$ python3 -q
>>> import numpy as np
>>> np.set_printoptions(precision=2, suppress=True, linewidth=120)
>>> rnd = lambda a: np.round(a, 2) + 0
>>> E = np.load("arr.npy")
>>> E
array([[0., 0., 6., 4., 9., 1., 8.],
       [0., 0., 9., 8., 2., 5., 3.],
       [6., 9., 0., 0., 0., 0., 0.],
       [4., 8., 0., 0., 0., 0., 0.],
       [9., 2., 0., 0., 0., 0., 0.],
       [1., 5., 0., 0., 0., 0., 0.],
       [8., 3., 0., 0., 0., 0., 0.]])
>>> # rank 4
>>> rnd(np.sort(np.abs(np.linalg.eigvals(E))))
array([ 0.  ,  0.  ,  0.  ,  7.57,  7.57, 17.99, 17.99])
>>> np.trace(E)
np.float64(0.0)
>>> rnd(np.abs(np.linalg.eigvals(E)).max())
np.float64(17.99)
>>> U, sig, VT = np.linalg.svd(E)
>>> np.argmax(sig[:-1] / (sig[1:] + 1e-6)) + 1
np.int64(4)
>>> rnd(sig)
array([17.99, 17.99,  7.57,  7.57,  0.  ,  0.  ,  0.  ])
>>> A2 = U[:, :4] @ np.diag(sig[:4]) @ VT[:4]
>>> rnd(np.abs(E - A2).max())
np.float64(0.0)
>>> rnd(np.linalg.norm(E - A2, 2)), rnd(sig[4])
(np.float64(0.0), np.float64(0.0))
>>> np.linalg.cond(E) > 100
np.True_
>>> np.argsort(-np.linalg.norm(E, axis=0).round(6), kind="stable")[:3]
array([0, 1, 2])
>>> [round(float(x), 2) for x in np.linalg.svd(E, compute_uv=False)[:3]]
[17.99, 17.99, 7.57]
>>> np.linalg.lstsq(E[:-1].T, E[-1])[2]
np.int32(4)
>>> np.abs(np.diag(np.linalg.qr(E)[1])) > 1e-9
array([ True,  True,  True,  True, False, False, False])
>>> np.unique(E.round(6), axis=0).shape
(7, 7)
>>> J = np.load("out6.npy")
>>> rnd(J)
array([[ 0.87,  0.32, -0.02,  0.24, -0.28, -0.02, -0.06],
       [ 0.32,  0.22,  0.05, -0.59,  0.69,  0.05,  0.14],
       [-0.02,  0.05,  1.  ,  0.03, -0.04,  0.  , -0.01],
       [ 0.24, -0.59,  0.03,  0.55,  0.52,  0.03,  0.1 ],
       [-0.28,  0.69, -0.04,  0.52,  0.39, -0.04, -0.12],
       [-0.02,  0.05,  0.  ,  0.03, -0.04,  1.  , -0.01],
       [-0.06,  0.14, -0.01,  0.1 , -0.12, -0.01,  0.98]])
>>> np.allclose(J @ J.T, J.T @ J)
True
>>> rnd(np.sort(np.abs(np.linalg.eigvals(J))))
array([1., 1., 1., 1., 1., 1., 1.])
>>> rnd(J @ J.T)
array([[1., 0., 0., 0., 0., 0., 0.],
       [0., 1., 0., 0., 0., 0., 0.],
       [0., 0., 1., 0., 0., 0., 0.],
       [0., 0., 0., 1., 0., 0., 0.],
       [0., 0., 0., 0., 1., 0., 0.],
       [0., 0., 0., 0., 0., 1., 0.],
       [0., 0., 0., 0., 0., 0., 1.]])
>>> vals, vecs = np.linalg.eigh(J)
>>> vec = np.array([3, 3, 1, 3, 3, 2, 1])
>>> rnd(vec @ J @ vec)
np.float64(41.13)
>>> rnd(vecs * np.maximum(vals, 0) @ vecs.T)
array([[ 0.93,  0.16, -0.01,  0.12, -0.14, -0.01, -0.03],
       [ 0.16,  0.61,  0.02, -0.3 ,  0.34,  0.02,  0.07],
       [-0.01,  0.02,  1.  ,  0.02, -0.02,  0.  ,  0.  ],
       [ 0.12, -0.3 ,  0.02,  0.77,  0.26,  0.02,  0.05],
       [-0.14,  0.34, -0.02,  0.26,  0.7 , -0.02, -0.06],
       [-0.01,  0.02,  0.  ,  0.02, -0.02,  1.  ,  0.  ],
       [-0.03,  0.07,  0.  ,  0.05, -0.06,  0.  ,  0.99]])
>>> u = np.array([1, -1, 0, -2, -2, 0, -2])
>>> A2 = J + np.outer(u, np.eye(7)[3])
>>> rnd(np.linalg.det(A2) / np.linalg.det(J)), rnd(1 + np.linalg.solve(J, u)[3])
(np.float64(-0.51), np.float64(-0.51))
>>> ang = np.radians(45)
>>> R = np.eye(7)
>>> R[3, 3] = R[1, 1] = np.cos(ang)
>>> R[3, 1], R[1, 3] = -np.sin(ang), np.sin(ang)
>>> rnd(R)
array([[ 1.  ,  0.  ,  0.  ,  0.  ,  0.  ,  0.  ,  0.  ],
       [ 0.  ,  0.71,  0.  ,  0.71,  0.  ,  0.  ,  0.  ],
       [ 0.  ,  0.  ,  1.  ,  0.  ,  0.  ,  0.  ,  0.  ],
       [ 0.  , -0.71,  0.  ,  0.71,  0.  ,  0.  ,  0.  ],
       [ 0.  ,  0.  ,  0.  ,  0.  ,  1.  ,  0.  ,  0.  ],
       [ 0.  ,  0.  ,  0.  ,  0.  ,  0.  ,  1.  ,  0.  ],
       [ 0.  ,  0.  ,  0.  ,  0.  ,  0.  ,  0.  ,  1.  ]])
>>> A2 = J @ R.T
>>> np.allclose(np.linalg.norm(J, axis=1), np.linalg.norm(A2, axis=1))
True
>>> np.allclose(J @ J.T, A2 @ A2.T)
True
>>> rnd(np.linalg.det(R)), rnd(np.trace(R))
(np.float64(1.0), np.float64(6.41))
>>> m1 = np.load("a.npy")
>>> rnd(m1)
array([[-0.29, -0.36, -0.3 , -0.25, -0.72,  0.33, -0.08],
       [-0.15, -0.09,  0.19,  0.47,  0.1 ,  0.32, -0.78],
       [-0.29,  0.69, -0.44, -0.15,  0.2 ,  0.43, -0.02],
       [ 0.58,  0.25,  0.43, -0.46, -0.19,  0.36, -0.19],
       [ 0.24,  0.09, -0.47, -0.27, -0.05, -0.56, -0.57],
       [-0.1 , -0.52, -0.07, -0.52,  0.62,  0.22, -0.09],
       [ 0.63, -0.21, -0.52,  0.37,  0.07,  0.34,  0.15]])
>>> q, R = np.linalg.qr(m1)
>>> np.trace(q @ q.T)
np.float64(7.0)
>>> rnd(q.T @ q)
array([[1., 0., 0., 0., 0., 0., 0.],
       [0., 1., 0., 0., 0., 0., 0.],
       [0., 0., 1., 0., 0., 0., 0.],
       [0., 0., 0., 1., 0., 0., 0.],
       [0., 0., 0., 0., 1., 0., 0.],
       [0., 0., 0., 0., 0., 1., 0.],
       [0., 0., 0., 0., 0., 0., 1.]])
>>> np.allclose(R.T @ R, m1.T @ m1)
True
>>> rnd(np.abs(np.diag(R)))
array([1., 1., 1., 1., 1., 1., 1.])
>>> A2 = np.linalg.inv(m1)
>>> rnd(np.linalg.inv(A2))
array([[-0.29, -0.36, -0.3 , -0.25, -0.72,  0.33, -0.08],
       [-0.15, -0.09,  0.19,  0.47,  0.1 ,  0.32, -0.78],
       [-0.29,  0.69, -0.44, -0.15,  0.2 ,  0.43, -0.02],
       [ 0.58,  0.25,  0.43, -0.46, -0.19,  0.36, -0.19],
       [ 0.24,  0.09, -0.47, -0.27, -0.05, -0.56, -0.57],
       [-0.1 , -0.52, -0.07, -0.52,  0.62,  0.22, -0.09],
       [ 0.63, -0.21, -0.52,  0.37,  0.07,  0.34,  0.15]])
>>> rnd(A2)
array([[-0.29, -0.15, -0.29,  0.58,  0.24, -0.1 ,  0.63],
       [-0.36, -0.09,  0.69,  0.25,  0.09, -0.52, -0.21],
       [-0.3 ,  0.19, -0.44,  0.43, -0.47, -0.07, -0.52],
       [-0.25,  0.47, -0.15, -0.46, -0.27, -0.52,  0.37],
       [-0.72,  0.1 ,  0.2 , -0.19, -0.05,  0.62,  0.07],
       [ 0.33,  0.32,  0.43,  0.36, -0.56,  0.22,  0.34],
       [-0.08, -0.78, -0.02, -0.19, -0.57, -0.09,  0.15]])
>>> vec = np.array([-3, 3, -2, 3, -2, 0, 2])
>>> rnd(np.abs(np.linalg.eigvals(A2)))
array([1., 1., 1., 1., 1., 1., 1.])
>>> [p for p in range(1, 25) if np.allclose(np.linalg.matrix_power(A2, p), np.eye(7))]
[]
>>> rnd(np.linalg.norm(vec)), rnd(np.linalg.norm(A2 @ vec))
(np.float64(6.24), np.float64(6.24))
>>> rnd(A2.T @ (A2 @ vec))
array([-3.,  3., -2.,  3., -2.,  0.,  2.])
>>> 7 - np.linalg.matrix_rank(A2 - np.eye(7), tol=1e-8)
np.int64(1)
>>> u = np.array([-2, 0, 1, -1, 2, -1, 0])
>>> A2 = m1 + np.outer(u, np.eye(7)[0])
>>> rnd(np.linalg.det(A2) / np.linalg.det(m1)), rnd(1 + np.linalg.solve(m1, u)[0])
(np.float64(1.29), np.float64(1.29))
>>> np.linalg.matrix_rank(np.linalg.inv(A2) - np.linalg.inv(m1), tol=1e-8)
np.int64(1)
>>> q, vecs = np.linalg.qr(m1[:, :5])[0], np.linalg.qr(m1[:, 5:])[0]
>>> sig = np.linalg.svd(q.T @ vecs, compute_uv=False)
>>> (sig > 0.9).sum()
np.int64(0)
>>> rnd(sig)
array([0., 0.])
>>> A2 = np.array([[1, 2], [1, -1]])
>>> Z = np.array([[0, 1], [2, 0]])
>>> W0 = np.kron(A2, Z)
>>> W0
array([[ 0,  1,  0,  2],
       [ 2,  0,  4,  0],
       [ 0,  1,  0, -1],
       [ 2,  0, -2,  0]])
>>> cov = W0.T @ W0
>>> rnd(np.linalg.eigvalsh(cov)[::-1])
array([21.21,  6.79,  5.3 ,  1.7 ])
>>> cov
array([[ 8,  0,  4,  0],
       [ 0,  2,  0,  1],
       [ 4,  0, 20,  0],
       [ 0,  1,  0,  5]])
>>> np.linalg.matrix_rank(cov)
np.int64(4)
>>> np.diag(cov)
array([ 8,  2, 20,  5])
>>> A2 = np.array([[1, 0], [2, 0], [-2, 1], [-1, 2]])
>>> np.vstack([W0, A2.T]).shape
(6, 4)
>>> np.einsum("ik,kj->ij", W0, A2)
array([[ 0,  4],
       [-6,  4],
       [ 3, -2],
       [ 6, -2]])
>>> W0 @ A2
array([[ 0,  4],
       [-6,  4],
       [ 3, -2],
       [ 6, -2]])
>>> q = W0.astype(float).copy()
>>> for j in range(4):
...     q[:, j] -= q[:, :j] @ (q[:, :j].T @ q[:, j])
...     q[:, j] /= np.linalg.norm(q[:, j])
... 
>>> rnd(q.T @ q)
array([[1., 0., 0., 0.],
       [0., 1., 0., 0.],
       [0., 0., 1., 0.],
       [0., 0., 0., 1.]])
>>> rnd(q)
array([[ 0.  ,  0.71,  0.  ,  0.71],
       [ 0.71,  0.  ,  0.71,  0.  ],
       [ 0.  ,  0.71,  0.  , -0.71],
       [ 0.71,  0.  , -0.71,  0.  ]])
>>> rnd(q.T @ W0)
array([[2.83, 0.  , 1.41, 0.  ],
       [0.  , 1.41, 0.  , 0.71],
       [0.  , 0.  , 4.24, 0.  ],
       [0.  , 0.  , 0.  , 2.12]])
>>> u = np.array([2, 0, 4])
>>> arr = u[np.abs(np.subtract.outer(np.arange(3), np.arange(3)))]
>>> arr
array([[2, 0, 4],
       [0, 2, 0],
       [4, 0, 2]])
>>> vals, vecs = np.linalg.eigh(arr)
>>> vec = np.array([0, -3, 3])
>>> np.abs(arr).sum(axis=1).max(), np.abs(vals).max()
(np.int64(6), np.float64(6.0))
>>> rnd(np.linalg.eigvalsh(arr[1:, 1:]))
array([2., 2.])
>>> vec @ arr @ vec / (vec @ vec), vals[0], vals[-1]
(np.float64(2.0), np.float64(-2.0), np.float64(6.0))
>>> (arr - arr.T) / 2
array([[0., 0., 0.],
       [0., 0., 0.],
       [0., 0., 0.]])
>>> rnd(np.linalg.det(arr))
np.float64(-24.0)
>>> vec = np.array([3, 1, 1])
>>> h = np.maximum(arr @ vec, 0)
>>> rnd(np.tanh(arr @ vec))
array([1.  , 0.96, 1.  ])
>>> np.maximum(arr @ (3 * vec), 0)
array([30,  6, 42])
>>> mat = np.load("run17.npy")
>>> mat
array([[ -7.45,  -2.65,   2.74,   1.52],
       [ -5.  ,  -1.81,   1.87,   0.92],
       [  0.  ,   0.08,  -0.01,   0.05],
       [ -2.58,  -0.84,   0.89,   0.47],
       [ -0.02,   0.06,  -0.02,   0.03],
       [ -0.05,  -0.07,   0.05,   0.01],
       [ -5.12,  -1.79,   1.85,   0.98],
       [-10.01,  -3.62,   3.65,   1.96],
       [-12.48,  -4.53,   4.51,   2.43],
       [ -7.44,  -2.66,   2.71,   1.51],
       [ -2.49,  -0.98,   0.8 ,   0.52],
       [ -2.46,  -0.92,   0.92,   0.55],
       [ -0.13,   0.1 ,   0.01,  -0.02],
       [-10.  ,  -3.58,   3.51,   1.94],
       [ -2.46,  -0.82,   1.  ,   0.58],
       [ -2.45,  -0.88,   0.93,   0.46],
       [ -5.08,  -1.78,   1.78,   0.99],
       [ -5.03,  -1.64,   1.76,   1.04],
       [ -4.98,  -1.8 ,   1.84,   1.  ],
       [ -5.04,  -1.75,   1.71,   0.9 ],
       [-10.03,  -3.55,   3.48,   1.95],
       [ -7.48,  -2.72,   2.73,   1.4 ],
       [ -2.48,  -0.9 ,   0.94,   0.43],
       [-10.04,  -3.68,   3.54,   2.02],
       [ -4.96,  -1.8 ,   1.73,   1.01],
       [-12.53,  -4.43,   4.47,   2.49],
       [ -0.02,   0.01,  -0.06,   0.  ],
       [ -5.08,  -1.83,   1.76,   1.04]])
>>> q, R = np.linalg.qr(mat)
>>> rnd(q)
array([[-0.22,  0.05, -0.25,  0.19],
       [-0.15, -0.06, -0.25, -0.3 ],
       [ 0.  ,  0.24, -0.02,  0.2 ],
       [-0.08,  0.25,  0.05, -0.15],
       [ 0.  ,  0.2 ,  0.05,  0.11],
       [ 0.  , -0.16, -0.07, -0.01],
       [-0.15,  0.13, -0.09, -0.13],
       [-0.3 , -0.11, -0.2 , -0.06],
       [-0.37, -0.19, -0.11, -0.12],
       [-0.22,  0.01, -0.16,  0.17],
       [-0.07, -0.27,  0.34,  0.18],
       [-0.07, -0.12, -0.1 ,  0.26],
       [ 0.  ,  0.44,  0.03, -0.19],
       [-0.3 ,  0.  ,  0.21, -0.08],
       [-0.07,  0.18, -0.42,  0.34],
       [-0.07, -0.01, -0.17, -0.11],
       [-0.15,  0.12,  0.09, -0.03],
       [-0.15,  0.49,  0.03,  0.21],
       [-0.15, -0.05, -0.18,  0.06],
       [-0.15,  0.16,  0.26, -0.35],
       [-0.3 ,  0.12,  0.32, -0.06],
       [-0.22, -0.13, -0.15, -0.32],
       [-0.07, -0.04, -0.16, -0.26],
       [-0.3 , -0.26,  0.21,  0.22],
       [-0.15, -0.08,  0.15,  0.16],
       [-0.37,  0.17,  0.  ,  0.1 ],
       [ 0.  ,  0.05,  0.2 ,  0.01],
       [-0.15, -0.04,  0.19,  0.19]])
>>> q.shape, R.shape
((28, 4), (4, 4))
>>> rnd(abs(R[0, 0])), rnd(np.linalg.norm(mat[:, 0]))
(np.float64(33.48), np.float64(33.48))
>>> A = np.load("test14.npy")
>>> A
array([[-2,  1,  0,  0],
       [ 0,  1,  0,  0],
       [ 0,  0, -2,  1],
       [ 0,  0,  0,  1]])
>>> # triangular
>>> A2 = A / np.linalg.norm(A, axis=1, keepdims=True)
>>> cov = A2 @ A2.T
>>> rnd(cov[0])
array([1.  , 0.45, 0.  , 0.  ])
>>> (cov - 2 * np.eye(4)).round(6).argmax(axis=1)
array([1, 0, 3, 2])
>>> rnd(cov)
array([[1.  , 0.45, 0.  , 0.  ],
       [0.45, 1.  , 0.  , 0.  ],
       [0.  , 0.  , 1.  , 0.45],
       [0.  , 0.  , 0.45, 1.  ]])
>>> np.degrees(np.arccos(np.clip(cov[0, 2], -1, 1)))
np.float64(90.0)
>>> (np.abs(cov) > 0.9).astype(int)
array([[1, 0, 0, 0],
       [0, 1, 0, 0],
       [0, 0, 1, 0],
       [0, 0, 0, 1]])
